In [1]: import numpy as np

In [2]: from numpy import linalg as LA

In [3]: np.set_printoptions(suppress=True, linewidth=120)

In [4]: tidy = lambda a: np.round(a, 2) + 0

In [5]: W0 = np.load("a.npy")

In [6]: W0
Out[6]: 
array([[3.68, 0.69, 0.23],
       [1.28, 0.24, 0.08]])

In [7]: rng = np.random.default_rng(214)

In [8]: B = W0 + rng.integers(-2, 3, (2, 1)) @ rng.integers(-2, 3, (1, 3))

In [9]: tidy(B)
Out[9]: 
array([[5.68, 0.69, 4.23],
       [3.28, 0.24, 4.08]])

In [10]: LA.matrix_rank(B - W0, tol=1e-8)
Out[10]: np.int64(1)

In [11]: print(np.abs(B - W0).sum(axis=1))
[6. 6.]

In [12]: tidy(LA.svd(B - W0, compute_uv=False))
Out[12]: array([6.32, 0.  ])

In [13]: feats = np.array([[27.0, 40.0, -20.0], [40.0, 66.0, -32.0], [-20.0, -32.0, 18.0]])

In [14]: # symmetric

In [15]: tidy(LA.det(feats[::-1]))
Out[15]: np.float64(-428.0)

In [16]: tidy(np.poly(feats))
Out[16]: array([   1., -111.,  432., -428.])

In [17]: tidy(LA.eigvals(feats).sum().real)
Out[17]: np.float64(111.0)

In [18]: tidy(LA.det(feats.T))
Out[18]: np.float64(428.0)

In [19]: Uu, s, Vt = LA.svd(W0)

In [20]: np.argmax(s[:-1] / (s[1:] + 1e-6)) + 1
Out[20]: np.int64(1)

In [21]: B = Uu[:, :1] @ np.diag(s[:1]) @ Vt[:1]

In [22]: tidy(LA.norm(W0 - B, 2)), tidy(s[1])
Out[22]: (np.float64(0.0), np.float64(0.0))

In [23]: LA.matrix_rank(B)
Out[23]: np.int64(1)

In [24]: LA.matrix_rank(W0, rtol=0.05)
Out[24]: np.int64(1)

In [25]: low = LA.cholesky(feats)

In [26]: LA.eigvalsh(feats).min() > 0
Out[26]: np.True_

In [27]: tidy(low)
Out[27]: 
array([[ 5.2 ,  0.  ,  0.  ],
       [ 7.7 ,  2.6 ,  0.  ],
       [-3.85, -0.91,  1.53]])

In [28]: tidy(np.diag(low) ** 2)
Out[28]: array([27.  ,  6.74,  2.35])
